% python3 -q
>>> import numpy as np
>>> from numpy import linalg as LA
>>> np.set_printoptions(suppress=True, linewidth=120)
>>> data = np.loadtxt("dump.csv", delimiter=",")
>>> data.round(2)
array([[0.29, 0.14, 0.14, 0.43],
       [0.5 , 0.25, 0.  , 0.25],
       [0.17, 0.17, 0.17, 0.5 ],
       [0.18, 0.27, 0.18, 0.36]])
>>> # a transition matrix
>>> q = data.astype(float).copy()
>>> for j in range(4):
...     q[:, j] -= q[:, :j] @ (q[:, :j].T @ q[:, j])
...     q[:, j] /= LA.norm(q[:, j])
... 
>>> q.round(2)
array([[ 0.46, -0.18,  0.74, -0.46],
       [ 0.8 , -0.32, -0.49,  0.13],
       [ 0.27,  0.34,  0.42,  0.8 ],
       [ 0.29,  0.86, -0.19, -0.36]])
>>> np.round(q.T @ q, 2) + 0
array([[1., 0., 0., 0.],
       [0., 1., 0., 0.],
       [0., 0., 1., 0.],
       [0., 0., 0., 1.]])
>>> A2 = q / np.sqrt((q ** 2).mean(axis=1, keepdims=True))
>>> np.round(q - q.mean(axis=1, keepdims=True), 2)
array([[ 0.32, -0.32,  0.6 , -0.6 ],
       [ 0.77, -0.35, -0.52,  0.1 ],
       [-0.19, -0.11, -0.03,  0.34],
       [ 0.14,  0.71, -0.34, -0.51]])
>>> np.round(LA.norm(A2, axis=1), 2)
array([2., 2., 2., 2.])
>>> vec = np.array([8, 0, 5, 2])
>>> rhs = data @ vec
>>> rhs.round(2)
array([3.86, 4.5 , 3.17, 3.09])
>>> np.round(LA.solve(data, data[:, 1]), 2) + 0
array([0., 1., 0., 0.])
>>> rng = np.random.default_rng(923)
>>> idx = rng.permutation(4)
>>> idx
array([0, 2, 3, 1])
>>> A2 = data[idx][:, idx]
>>> np.round(LA.det(A2), 2), round(float(LA.det(data[idx])), 2)
(np.float64(-0.0), -0.0)
>>> A2.round(2)
array([[0.29, 0.14, 0.43, 0.14],
       [0.17, 0.17, 0.5 , 0.17],
       [0.18, 0.18, 0.36, 0.27],
       [0.5 , 0.  , 0.25, 0.25]])
>>> np.round(np.sort(np.abs(LA.eigvals(A2))), 2)
array([0.06, 0.16, 0.16, 1.  ])
>>> A = np.tril(np.array([[1, 0, 0, 4], [1, 0, 5, 5], [5, 4, 4, 3], [1, 1, 0, 5]]), -1) + np.eye(4, dtype=int)
>>> A
array([[1, 0, 0, 0],
       [1, 1, 0, 0],
       [5, 4, 1, 0],
       [1, 1, 0, 1]])
>>> f = np.array([-1, -2, 2, 2])
>>> A2 = A + np.outer(f, np.eye(4)[3])
>>> LA.matrix_rank(LA.inv(A2) - LA.inv(A), tol=1e-8)
np.int64(1)
>>> F = np.loadtxt("sample13.csv", delimiter=",")
>>> F
array([[  8.36, -22.51,   7.03],
       [  7.77, -23.34,   6.73],
       [  7.34, -25.32,   7.92],
       [ 13.2 , -14.69,   1.76],
       [ 12.5 , -13.92,   2.85],
       [  6.04, -24.34,   9.19],
       [  7.41, -23.71,   7.45],
       [ 12.39, -17.43,   2.99],
       [ 11.46, -14.29,   0.83],
       [  7.57, -23.84,   6.92],
       [ 12.59, -16.05,   1.46],
       [  7.53, -23.15,   7.36],
       [  7.11, -24.06,   7.08],
       [ 13.38, -14.51,   2.03],
       [  8.61, -22.66,   5.69],
       [ 14.07, -14.43,   1.66],
       [  9.21, -23.  ,   7.39],
       [  8.97, -22.52,   7.36],
       [ 12.75, -12.6 ,   0.61]])
>>> idx = F[:, 1] > np.median(F[:, 1])
>>> f = F[idx].mean(axis=0) - F[~idx].mean(axis=0)
>>> round((((F - F.mean(axis=0)) @ f > 0) == idx).mean(), 2)
np.float64(0.95)
>>> idx.astype(int)
array([1, 0, 0, 1, 1, 0, 0, 1, 1, 0, 1, 0, 0, 1, 0, 1, 0, 0, 1])
